% python3 -q
>>> import numpy as np
>>> np.set_printoptions(precision=2, suppress=True, linewidth=100, legacy="1.25")
>>> def rnd(a):
...     return np.round(a, 2) + 0
... 
>>> M = np.loadtxt("dump.csv", delimiter=",")
>>> print(M)
[[ 1. -1.  1. -1. -1.  1. -1.  1.]
 [ 1.  1. -1. -1. -1. -1.  1.  1.]
 [ 1. -1. -1.  1.  1. -1. -1.  1.]]
>>> A2 = np.array([[-2, -2, -2],
...     [-3, 3, 0],
...     [5, -2, -5],
...     [-1, 5, 3],
...     [5, -4, 1],
...     [5, 1, -5],
...     [4, 5, 4],
...     [-2, -5, -5]])
>>> print(np.linalg.matrix_rank(np.vstack([M, A2.T])))
6
>>> print(np.einsum("ik,kj->ij", M, A2))
[[  1. -17. -25.]
 [-17.   1.   3.]
 [-11. -13.   3.]]
>>> print(np.einsum("ik,kj->ji", M, A2))
[[  1. -17. -11.]
 [-17.   1. -13.]
 [-25.   3.   3.]]
>>> U, s, Vh = np.linalg.svd(M, full_matrices=False)
>>> print(rnd(np.sqrt((s ** 2).sum())), rnd(np.linalg.norm(M)))
4.9 4.9
>>> print(rnd(Vh @ Vh.T))
[[1. 0. 0.]
 [0. 1. 0.]
 [0. 0. 1.]]
>>> print((s > 1e-8).sum())
3
>>> print(s / s[0])
[1. 1. 1.]
>>> print(rnd(U.T @ U))
[[1. 0. 0.]
 [0. 1. 0.]
 [0. 0. 1.]]
>>> print(rnd(U.T @ M @ Vh.T))
[[2.83 0.   0.  ]
 [0.   2.83 0.  ]
 [0.   0.   2.83]]
>>> ang = np.radians(36)
>>> r_ = np.eye(8)
>>> r_[0, 0] = r_[1, 1] = np.cos(ang)
>>> r_[0, 1], r_[1, 0] = -np.sin(ang), np.sin(ang)
>>> print(rnd(r_))
[[ 0.81 -0.59  0.    0.    0.    0.    0.    0.  ]
 [ 0.59  0.81  0.    0.    0.    0.    0.    0.  ]
 [ 0.    0.    1.    0.    0.    0.    0.    0.  ]
 [ 0.    0.    0.    1.    0.    0.    0.    0.  ]
 [ 0.    0.    0.    0.    1.    0.    0.    0.  ]
 [ 0.    0.    0.    0.    0.    1.    0.    0.  ]
 [ 0.    0.    0.    0.    0.    0.    1.    0.  ]
 [ 0.    0.    0.    0.    0.    0.    0.    1.  ]]
>>> A2 = M @ r_.T
>>> print(rnd(np.abs(A2 - M).max(axis=0)))
[0.78 0.78 0.   0.   0.   0.   0.   0.  ]
>>> print(np.allclose(M @ M.T, A2 @ A2.T))
True
>>> print(rnd(A2))
[[ 1.4  -0.22  1.   -1.   -1.    1.   -1.    1.  ]
 [ 0.22  1.4  -1.   -1.   -1.   -1.    1.    1.  ]
 [ 1.4  -0.22 -1.    1.    1.   -1.   -1.    1.  ]]
>>> A2 @ A2
Traceback (most recent call last):
  File "<python-input-25>", line 1, in <module>
    A2 @ A2
    ~~~^~~~
ValueError: matmul: Input operand 1 has a mismatch in its core dimension 0, with gufunc signature (n?,k),(k,m?)->(n?,m?) (size 3 is different from 8)
>>> gram = A2.T @ A2
>>> print(rnd(np.diag(gram)))
[3.95 2.05 3.   3.   3.   3.   3.   3.  ]
>>> print((A2 @ A2.T).shape)
(3, 3)
>>> K = np.load("mat.npy")
>>> print(rnd(K))
[[  2.     1.26   4.42   4.78   1.27]
 [  2.     2.     1.46   7.31   3.17]
 [  2.    -2.82  -0.36   0.06   0.81]
 [  2.     6.45   6.99   8.8    1.09]
 [  2.    15.32  11.02  21.73   5.03]
 [  2.    -5.42  -2.2    0.76   2.86]
 [  2.     3.69   3.5   10.1    3.93]
 [  2.     7.83  10.44  10.15   0.77]
 [  2.    -8.77  -1.45  -5.43   0.08]
 [  2.     3.11   5.74   9.38   3.32]
 [  2.    -0.24   2.61   5.98   3.13]
 [  2.    -6.23  -1.46   2.07   4.03]
 [  2.     0.85   1.29   9.47   5.24]
 [  2.    -7.55  -2.04  -0.27   3.16]
 [  2.     2.43   2.64   5.81   1.72]
 [  2.    13.01   6.17  19.68   5.58]
 [  2.    10.15   4.18  17.94   6.1 ]
 [  2.     0.     5.16   5.19   2.04]
 [  2.   -12.42  -2.91 -10.26  -1.23]
 [  2.    -4.08   0.93  -2.43  -0.52]
 [  2.   -10.44  -0.07  -5.99   0.27]
 [  2.   -11.96  -4.91 -10.73  -1.44]
 [  2.     3.97   2.14  13.08   6.08]
 [  2.     0.97   2.66   9.92   5.26]
 [  2.    -2.87   1.33   0.5    0.84]
 [  2.    -7.47  -2.03  -1.4    2.33]
 [  2.     2.45   3.85   9.71   4.2 ]
 [  2.    -8.24   1.85  -7.13  -1.91]
 [  2.    -3.     1.85   0.54   0.84]
 [  2.    -6.65   0.5   -0.98   1.79]
 [  2.    11.27   5.15  12.63   1.73]
 [  2.    -7.58  -1.48  -6.74  -1.39]
 [  2.    -1.22   0.91   3.23   2.  ]
 [  2.    -7.02  -0.83  -2.86   0.9 ]
 [  2.     7.     4.02  14.05   4.96]
 [  2.    -0.04   2.78  -0.42  -1.4 ]]
>>> U, s, Vh = np.linalg.svd(K)
>>> print(rnd(s))
[70.07 26.15 13.79  3.78  0.  ]
>>> print(np.argmax(s[:-1] / (s[1:] + 1e-6)) + 1)
4
>>> A2 = U[:, :4] @ np.diag(s[:4]) @ Vh[:4]
>>> print(rnd(np.linalg.norm(K - A2) / np.linalg.norm(K)))
0.0
>>> print(np.linalg.matrix_rank(A2))
4
